In [1]: import numpy as np

In [2]: from numpy import linalg as LA

In [3]: np.set_printoptions(precision=2, suppress=True, linewidth=120)

In [4]: def rnd(a):
   ...:     return np.round(a, 2) + 0
   ...: 

In [5]: m1 = np.cumsum(np.array([[3, 6, 0, 1, 7, 9, 1],
   ...:     [3, 7, 7, 1, 7, 9, 7],
   ...:     [9, 8, 1, 7, 6, 6, 6],
   ...:     [8, 5, 1, 7, 6, 7, 3],
   ...:     [6, 0, 5, 4, 8, 8, 0],
   ...:     [1, 0, 0, 7, 5, 7, 0],
   ...:     [3, 4, 4, 7, 1, 4, 3],
   ...:     [9, 2, 0, 5, 8, 6, 8],
   ...:     [2, 5, 8, 8, 6, 6, 6],
   ...:     [4, 0, 7, 4, 8, 0, 5],
   ...:     [6, 2, 2, 8, 8, 8, 2],
   ...:     [5, 2, 6, 4, 8, 2, 9]]), axis=0)

In [6]: m1
Out[6]: 
array([[ 3,  6,  0,  1,  7,  9,  1],
       [ 6, 13,  7,  2, 14, 18,  8],
       [15, 21,  8,  9, 20, 24, 14],
       [23, 26,  9, 16, 26, 31, 17],
       [29, 26, 14, 20, 34, 39, 17],
       [30, 26, 14, 27, 39, 46, 17],
       [33, 30, 18, 34, 40, 50, 20],
       [42, 32, 18, 39, 48, 56, 28],
       [44, 37, 26, 47, 54, 62, 34],
       [48, 37, 33, 51, 62, 62, 39],
       [54, 39, 35, 59, 70, 70, 41],
       [59, 41, 41, 63, 78, 72, 50]])

In [7]: hat = m1 @ LA.solve(m1.T @ m1, m1.T)

In [8]: rnd(LA.eigvalsh(hat))
Out[8]: array([0., 0., 0., 0., 0., 1., 1., 1., 1., 1., 1., 1.])

In [9]: Q, evecs = LA.qr(m1[:, :6])[0], LA.qr(m1[:, 6:])[0]

In [10]: sv = LA.svd(Q.T @ evecs, compute_uv=False)

In [11]: rnd(sv)
Out[11]: array([1.])

In [12]: rnd(LA.norm(Q @ Q.T - evecs @ evecs.T, 2))
Out[12]: np.float64(1.0)

In [13]: rnd(np.degrees(np.arccos(sv.clip(0, 1))))
Out[13]: array([3.16])

In [14]: A = np.loadtxt("run14.csv", delimiter=",")

In [15]: A
Out[15]: 
array([[-1., -2.,  2.,  2., -3.,  1.],
       [-2., -1., -2.,  2.,  2., -3.],
       [ 2., -2., -1., -2.,  2.,  2.],
       [ 2.,  2., -2., -1., -2.,  2.],
       [-3.,  2.,  2., -2., -1., -2.],
       [ 1., -3.,  2.,  2., -2., -1.]])

In [16]: w, evecs = LA.eigh(A)

In [17]: x = np.array([-1, 1, -1, 0, 1, 1])

In [18]: x @ A @ x
Out[18]: np.float64(-3.0)
